$ python -q
>>> import numpy as np
>>> np.set_printoptions(suppress=True, linewidth=200)
>>> A = np.load("layer17.npy")
>>> A
array([[  4,   8,   8, -12,   0],
       [  5,  10,  10, -15,   0],
       [  0,   0,   0,   0,   0],
       [  5,  10,  10, -15,   0],
       [  2,   4,   4,  -6,   0],
       [  1,   2,   2,  -3,   0],
       [  4,   8,   8, -12,   0],
       [  1,   2,   2,  -3,   0],
       [  2,   4,   4,  -6,   0],
       [  5,  10,  10, -15,   0],
       [  5,  10,  10, -15,   0],
       [  4,   8,   8, -12,   0],
       [  5,  10,  10, -15,   0]])
>>> np.round(A @ np.linalg.pinv(A) @ A, 1)
array([[  4.,   8.,   8., -12.,   0.],
       [  5.,  10.,  10., -15.,   0.],
       [  0.,   0.,   0.,   0.,   0.],
       [  5.,  10.,  10., -15.,   0.],
       [  2.,   4.,   4.,  -6.,   0.],
       [  1.,   2.,   2.,  -3.,   0.],
       [  4.,   8.,   8., -12.,   0.],
       [  1.,   2.,   2.,  -3.,   0.],
       [  2.,   4.,   4.,  -6.,   0.],
       [  5.,  10.,  10., -15.,   0.],
       [  5.,  10.,  10., -15.,   0.],
       [  4.,   8.,   8., -12.,   0.],
       [  5.,  10.,  10., -15.,   0.]])
>>> np.abs(np.diag(np.linalg.qr(A)[1])) > 1e-9
array([ True, False, False, False, False])
>>> np.linalg.lstsq(A[:-1].T, A[-1])[2]
np.int32(1)
>>> rk = np.linalg.matrix_rank(A)
>>> rk
np.int64(1)
>>> N = np.linalg.svd(A)[2][rk:].T
>>> np.linalg.matrix_rank(A.T @ A), np.linalg.matrix_rank(A @ A.T)
(np.int64(1), np.int64(1))
>>> N.shape
(5, 4)
>>> [int(np.linalg.matrix_rank(A[:i])) for i in range(1, len(A) + 1)]
[1, 1, 1, 1, 1, 1, 1, 1, 1, 1, 1, 1, 1]
>>> np.round(N @ N.T, 1)
array([[ 0.9, -0.1, -0.1,  0.2,  0. ],
       [-0.1,  0.8, -0.2,  0.3,  0. ],
       [-0.1, -0.2,  0.8,  0.3,  0. ],
       [ 0.2,  0.3,  0.3,  0.5,  0. ],
       [ 0. ,  0. ,  0. ,  0. ,  1. ]])
>>> def softmax(z):
...     e = np.exp(z - z.max(axis=-1, keepdims=True))
...     return e / e.sum(axis=-1, keepdims=True)
... 
>>> np.round(softmax(A[8]), 1) + 0
array([0.1, 0.5, 0.5, 0. , 0. ])
>>> scores = A @ A.T / np.sqrt(5)
>>> softmax(scores).round(6).argmax(axis=1)
array([1, 1, 0, 1, 1, 1, 1, 1, 1, 1, 1, 1, 1])
>>> np.round(softmax(scores)[8] @ A, 1)
array([  5.,  10.,  10., -15.,   0.])
>>> left, sv, Vh = np.linalg.svd(A)
>>> sv.round(1) + 0
array([57.4,  0. ,  0. ,  0. ,  0. ])
>>> M2 = left[:, :1] @ np.diag(sv[:1]) @ Vh[:1]
>>> np.round(np.abs(A - M2).max(), 1)
np.float64(0.0)
>>> round(np.linalg.norm(A - M2, 2), 1), np.round(sv[1], 1)
(np.float64(0.0), np.float64(0.0))
>>> np.linalg.matrix_rank(M2)
np.int64(1)
>>> np.linalg.matrix_rank(A, rtol=0.05)
np.int64(1)
>>> round(np.linalg.norm(A - M2) / np.linalg.norm(A), 1)
np.float64(0.0)
>>> C2 = A.T @ A
>>> np.round(np.linalg.eigvalsh(C2)[::-1], 1) + 0
array([3294.,    0.,    0.,    0.,    0.])
>>> (A @ A.T).shape
(13, 13)
>>> np.trace(C2), (A ** 2).sum()
(np.int64(3294), np.int64(3294))
>>> Q, _ = np.linalg.qr(np.array([[1.2], [-1.7], [-0.9], [-0.4], [-0.5], [-0.9], [0.3], [-1.1]]))
>>> M = Q @ Q.T
>>> M.round(1) + 0
array([[ 0.2, -0.3, -0.1, -0.1, -0.1, -0.1,  0. , -0.2],
       [-0.3,  0.4,  0.2,  0.1,  0.1,  0.2, -0.1,  0.2],
       [-0.1,  0.2,  0.1,  0. ,  0.1,  0.1,  0. ,  0.1],
       [-0.1,  0.1,  0. ,  0. ,  0. ,  0. ,  0. ,  0.1],
       [-0.1,  0.1,  0.1,  0. ,  0. ,  0.1,  0. ,  0.1],
       [-0.1,  0.2,  0.1,  0. ,  0.1,  0.1,  0. ,  0.1],
       [ 0. , -0.1,  0. ,  0. ,  0. ,  0. ,  0. ,  0. ],
       [-0.2,  0.2,  0.1,  0.1,  0.1,  0.1,  0. ,  0.2]])
>>> np.round(softmax(M).sum(axis=1), 1)
array([1., 1., 1., 1., 1., 1., 1., 1.])
>>> scores = M @ M.T / np.sqrt(8)
>>> np.round(softmax(scores)[0] @ M, 1) + 0
array([-0.1,  0.1,  0.1,  0. ,  0. ,  0.1,  0. ,  0.1])
>>> left, sv, Vh = np.linalg.svd(M)
>>> V = Vh[:(sv > 1e-8).sum()]
>>> rng = np.random.default_rng(13)
>>> x0 = M[4] + 3 * M[3] + rng.integers(2) * np.eye(8)[1]
>>> x0.round(1)
array([-0.3,  1.4,  0.2,  0.1,  0.1,  0.2, -0.1,  0.2])
>>> np.round(V.T @ V, 1) + 0
array([[ 0.2, -0.3, -0.1, -0.1, -0.1, -0.1,  0. , -0.2],
       [-0.3,  0.4,  0.2,  0.1,  0.1,  0.2, -0.1,  0.2],
       [-0.1,  0.2,  0.1,  0. ,  0.1,  0.1,  0. ,  0.1],
       [-0.1,  0.1,  0. ,  0. ,  0. ,  0. ,  0. ,  0.1],
       [-0.1,  0.1,  0.1,  0. ,  0. ,  0.1,  0. ,  0.1],
       [-0.1,  0.2,  0.1,  0. ,  0.1,  0.1,  0. ,  0.1],
       [ 0. , -0.1,  0. ,  0. ,  0. ,  0. ,  0. ,  0. ],
       [-0.2,  0.2,  0.1,  0.1,  0.1,  0.1,  0. ,  0.2]])
>>> np.linalg.matrix_rank(np.vstack([M, x0]))
np.int64(2)
